In [1]: import numpy as np

In [2]: np.set_printoptions(precision=1, suppress=True, linewidth=140)

In [3]: def rd(a):
   ...:     return np.round(a, 1) + 0
   ...: 

In [4]: feats = np.load("m.npy")

In [5]: print(feats)
[[-1  1 -2 -1  2  1]
 [ 2  0  0  0 -2 -1]
 [ 2 -1  0  1  0  0]
 [ 2  0  0  0 -2 -1]]

In [6]: M2 = np.array([[2, 1, 0], [2, 1, 2], [1, 0, 1], [0, 2, 1], [2, 1, 0], [2, 0, 2]])

In [7]: print(np.linalg.matrix_rank(feats @ M2))
3

In [8]: print(np.vstack([feats, M2.T]).shape)
(7, 6)

In [9]: M2 @ feats
---------------------------------------------------------------------------
ValueError                                Traceback (most recent call last)
Cell In[9], line 1
----> 1 M2 @ feats

ValueError: matmul: Input operand 1 has a mismatch in its core dimension 0, with gufunc signature (n?,k),(k,m?)->(n?,m?) (size 4 is different from 3)

In [10]: print(np.einsum("ij->j", feats))
[ 5  0 -2  0 -2 -1]

In [11]: rank = np.linalg.matrix_rank(feats)

In [12]: print(rank)
3

In [13]: null = np.linalg.svd(feats)[2][rank:].T

In [14]: print([int(np.linalg.matrix_rank(feats[:, :j + 1])) for j in range(6)])
[1, 2, 3, 3, 3, 3]

In [15]: print(rd(null @ null.T))
[[ 0.2  0.2  0.2 -0.2  0.1  0.1]
 [ 0.2  0.7  0.2  0.3  0.1  0.1]
 [ 0.2  0.2  0.4 -0.2  0.2  0.1]
 [-0.2  0.3 -0.2  0.7 -0.1 -0.1]
 [ 0.1  0.1  0.2 -0.1  0.3 -0.3]
 [ 0.1  0.1  0.1 -0.1 -0.3  0.8]]

In [16]: print(np.allclose(feats @ null, 0))
True

In [17]: print([int(np.linalg.matrix_rank(np.delete(feats, i, axis=0))) for i in range(4)])
[2, 3, 2, 3]

In [18]: T = np.stack([feats, -2 * feats, feats[::-1]])

In [19]: print(T.shape)
(3, 4, 6)

In [20]: print((T @ feats.T).shape)
(3, 4, 4)

In [21]: M2 = feats / np.linalg.norm(feats, axis=1)
---------------------------------------------------------------------------
ValueError                                Traceback (most recent call last)
Cell In[21], line 1
----> 1 M2 = feats / np.linalg.norm(feats, axis=1)

ValueError: operands could not be broadcast together with shapes (4,6) (4,) 

In [22]: M2 = feats / np.linalg.norm(feats, axis=1, keepdims=True)

In [23]: C2 = M2 @ M2.T

In [24]: print(np.argwhere(np.triu(np.abs(C2) > 0.95, 1)))
[[1 3]]

In [25]: print(rd(C2))
[[ 1.  -0.7 -0.5 -0.7]
 [-0.7  1.   0.5  1. ]
 [-0.5  0.5  1.   0.5]
 [-0.7  1.   0.5  1. ]]

In [26]: print(rd(C2[1]))
[-0.7  1.   0.5  1. ]

In [27]: print((C2 - 2 * np.eye(4)).round(6).argmax(axis=1))
[2 3 1 1]

In [28]: print((np.abs(C2) > 0.9).astype(int))
[[1 0 0 0]
 [0 1 0 1]
 [0 0 1 0]
 [0 1 0 1]]

In [29]: F = np.loadtxt("dump.csv", delimiter=",")

In [30]: print(F)
[[-5.  1. -1.  5.  5. -1.  3.  1.  5.  5.]
 [ 5. -5.  1. -1.  5.  5. -1.  3.  1.  5.]
 [ 5.  5. -5.  1. -1.  5.  5. -1.  3.  1.]
 [ 1.  5.  5. -5.  1. -1.  5.  5. -1.  3.]
 [ 3.  1.  5.  5. -5.  1. -1.  5.  5. -1.]
 [-1.  3.  1.  5.  5. -5.  1. -1.  5.  5.]
 [ 5. -1.  3.  1.  5.  5. -5.  1. -1.  5.]
 [ 5.  5. -1.  3.  1.  5.  5. -5.  1. -1.]
 [-1.  5.  5. -1.  3.  1.  5.  5. -5.  1.]
 [ 1. -1.  5.  5. -1.  3.  1.  5.  5. -5.]]

In [31]: left, sig, vt = np.linalg.svd(F, full_matrices=False)

In [32]: print(rd(np.sqrt((sig ** 2).sum())), rd(np.linalg.norm(F)))
37.1 37.1

In [33]: print(rd(left.T @ left))
[[1. 0. 0. 0. 0. 0. 0. 0. 0. 0.]
 [0. 1. 0. 0. 0. 0. 0. 0. 0. 0.]
 [0. 0. 1. 0. 0. 0. 0. 0. 0. 0.]
 [0. 0. 0. 1. 0. 0. 0. 0. 0. 0.]
 [0. 0. 0. 0. 1. 0. 0. 0. 0. 0.]
 [0. 0. 0. 0. 0. 1. 0. 0. 0. 0.]
 [0. 0. 0. 0. 0. 0. 1. 0. 0. 0.]
 [0. 0. 0. 0. 0. 0. 0. 1. 0. 0.]
 [0. 0. 0. 0. 0. 0. 0. 0. 1. 0.]
 [0. 0. 0. 0. 0. 0. 0. 0. 0. 1.]]

In [34]: print(np.allclose(left * sig @ vt, F))
True
